$ python -q
>>> import numpy as np
>>> import numpy.linalg as la
>>> np.set_printoptions(precision=1, suppress=True, linewidth=100)
>>> def tidy(a):
...     return np.round(a, 1) + 0
... 
>>> F = np.load("block7.npy")
>>> F
array([[14, 14,  0,  8,  8,  0],
       [21,  7, 21, 12,  4, 12],
       [21, 21,  0, 12, 12,  0],
       [ 8,  8,  0, 14, 14,  0],
       [12,  4, 12, 21,  7, 21],
       [12, 12,  0, 21, 21,  0]])
>>> gram = F.T @ F
>>> print(gram)
[[1430 1040  585 1232  896  504]
 [1040  910  195  896  784  168]
 [ 585  195  585  504  168  504]
 [1232  896  504 1430 1040  585]
 [ 896  784  168 1040  910  195]
 [ 504  168  504  585  195  585]]
>>> tidy(la.eigvalsh(gram)[::-1])
array([4518.2,  926.8,  336.1,   68.9,    0. ,    0. ])
>>> print(np.trace(gram), (F ** 2).sum())
5850 5850
>>> la.matrix_rank(gram)
np.int64(4)
>>> tidy(la.svd(F, compute_uv=False) ** 2)
array([4518.2,  926.8,  336.1,   68.9,    0. ,    0. ])
>>> np.diag(gram)
array([1430,  910,  585, 1430,  910,  585])
>>> (F @ F.T).shape
(6, 6)
>>> U, s, vt = la.svd(gram)
>>> evecs = vt[:(s > 1e-8).sum()]
>>> rng = np.random.default_rng(58259)
>>> x0 = gram[4] + -1 * gram[3] + rng.integers(2) * np.eye(6)[0]
>>> x0
array([-335., -112., -336., -390., -130., -390.])
>>> tidy(np.diag(evecs.T @ evecs))
array([0.6, 0.6, 0.8, 0.6, 0.6, 0.8])
>>> tidy(la.norm(x0 - evecs.T @ evecs @ x0))
np.float64(0.6)
>>> np.allclose(evecs.T @ evecs @ x0, x0)
False
>>> rk = la.matrix_rank(F)
>>> print(rk)
4
>>> ns = la.svd(F)[2][rk:].T
>>> print(la.matrix_rank(F.T @ F), la.matrix_rank(F @ F.T))
4 4
>>> [int(la.matrix_rank(np.delete(F, i, axis=0))) for i in range(6)]
[4, 3, 4, 4, 3, 4]
>>> ns.shape
(6, 2)
>>> U, s, vt = la.svd(F)
>>> evecs = vt[:(s > 1e-8).sum()]
>>> x0 = F[5] + 5 * F[2] + rng.integers(2) * np.eye(6)[4]
>>> x0
array([117., 117.,   0.,  81.,  81.,   0.])
>>> np.allclose(evecs.T @ evecs @ x0, x0)
True
>>> tidy(np.diag(evecs.T @ evecs))
array([0.6, 0.6, 0.8, 0.6, 0.6, 0.8])
>>> la.matrix_rank(np.vstack([F, x0]))
np.int64(4)
>>> Y = F / la.norm(F, axis=1, keepdims=True)
>>> gram = Y @ Y.T
>>> print(tidy(la.norm(Y, axis=1)))
[1. 1. 1. 1. 1. 1.]
>>> (np.abs(gram) > 0.9).astype(int)
array([[1, 0, 1, 0, 0, 0],
       [0, 1, 0, 0, 0, 0],
       [1, 0, 1, 0, 0, 0],
       [0, 0, 0, 1, 0, 1],
       [0, 0, 0, 0, 1, 0],
       [0, 0, 0, 1, 0, 1]])
>>> tidy(gram)
array([[1. , 0.6, 1. , 0.9, 0.6, 0.9],
       [0.6, 1. , 0.6, 0.6, 0.9, 0.6],
       [1. , 0.6, 1. , 0.9, 0.6, 0.9],
       [0.9, 0.6, 0.9, 1. , 0.6, 1. ],
       [0.6, 0.9, 0.6, 0.6, 1. , 0.6],
       [0.9, 0.6, 0.9, 1. , 0.6, 1. ]])
>>> A = np.load("arr.npy")
>>> A
array([[-1. , -0.1,  0.2,  0.2],
       [-0.1, -0.4, -0.7, -0.9],
       [ 0.2, -0.7, -0.1,  1.1],
       [ 0.2, -0.9,  1.1,  0.5]])
>>> w, evecs = la.eig(A)
>>> tidy(w)
array([ 1.9, -1.1, -0.9, -1. ])
>>> print(tidy(np.prod(w)))
-1.8
>>> tidy(A @ evecs[:, 0] - w[0] * evecs[:, 0])
array([0., 0., 0., 0.])
>>> tidy(np.sort(la.eigvals(A @ A)))
array([0.9, 0.9, 1.1, 3.7])
>>> X = np.loadtxt("dump.csv", delimiter=",")
>>> X
array([[-8.,  0.,  6.],
       [-6., -6.,  0.],
       [-9.,  3.,  9.],
       [-4.,  4.,  6.],
       [-6.,  2.,  6.],
       [-4., -4.,  0.],
       [-3.,  1.,  3.]])
>>> rk = la.matrix_rank(X)
>>> print(rk)
2
>>> ns = la.svd(X)[2][rk:].T
>>> ns.shape
(3, 1)
>>> tidy(ns @ ns.T)
array([[ 0.3, -0.3,  0.4],
       [-0.3,  0.3, -0.4],
       [ 0.4, -0.4,  0.5]])
>>> tidy(X @ ns)
array([[0.],
       [0.],
       [0.],
       [0.],
       [0.],
       [0.],
       [0.]])
>>> [int(la.matrix_rank(X[:, :j + 1])) for j in range(3)]
[1, 2, 2]
>>> print(np.allclose(X @ ns, 0))
True
>>> la.matrix_rank(X.T @ X), la.matrix_rank(X @ X.T)
(np.int64(2), np.int64(2))
>>> [int(la.matrix_rank(X[:i])) for i in range(1, len(X) + 1)]
[1, 2, 2, 2, 2, 2, 2]
